$ python -q
>>> import numpy as np
>>> np.set_printoptions(precision=2, suppress=True, linewidth=100, sign=" ")
>>> A = np.diag(20 * np.array([7, -8, 6, 1, 3, 1])) + np.array([[-2, 2, -1, -2, 1, 1],
...     [1, 1, 1, 1, -1, 2],
...     [0, 2, 2, 0, 1, -2],
...     [-1, 1, 2, -1, 0, 0],
...     [1, -2, -1, -2, -1, -1],
...     [-2, 1, 1, -1, -1, -1]])
>>> A
array([[ 138,    2,   -1,   -2,    1,    1],
       [   1, -159,    1,    1,   -1,    2],
       [   0,    2,  122,    0,    1,   -2],
       [  -1,    1,    2,   19,    0,    0],
       [   1,   -2,   -1,   -2,   59,   -1],
       [  -2,    1,    1,   -1,   -1,   19]])
>>> A.shape
(6, 6)
>>> np.diff(A, axis=0)
array([[-137, -161,    2,    3,   -2,    1],
       [  -1,  161,  121,   -1,    2,   -4],
       [  -1,   -1, -120,   19,   -1,    2],
       [   2,   -3,   -3,  -21,   59,   -1],
       [  -3,    3,    2,    1,  -60,   20]])
>>> A.mean(axis=0)
array([ 22.83, -25.83,  20.67,   2.5 ,   9.83,   3.17])
>>> A.sum(axis=0)
array([ 137, -155,  124,   15,   59,   19])
>>> np.abs(A).max()
np.int64(159)
>>> round(float(np.linalg.norm(A, "nuc")), 2)
516.22
>>> np.linalg.norm(A, axis=1)
array([ 138.04,  159.03,  122.04,   19.16,   59.09,   19.21])
>>> np.linalg.norm(A, axis=1).argmax()
np.int64(1)
>>> round(np.linalg.norm(A, 1), 2), round(np.linalg.norm(A, np.inf), 2)
(np.float64(167.0), np.float64(165.0))
>>> round(np.linalg.norm(A[1], 1), 2), round(np.linalg.norm(A[1], np.inf), 2)
(np.float64(165.0), np.float64(159.0))
>>> round(float(np.linalg.norm(A, 2)), 2)
159.07
>>> round(float(np.linalg.norm(A) ** 2 / np.linalg.norm(A, 2) ** 2), 2)
2.51
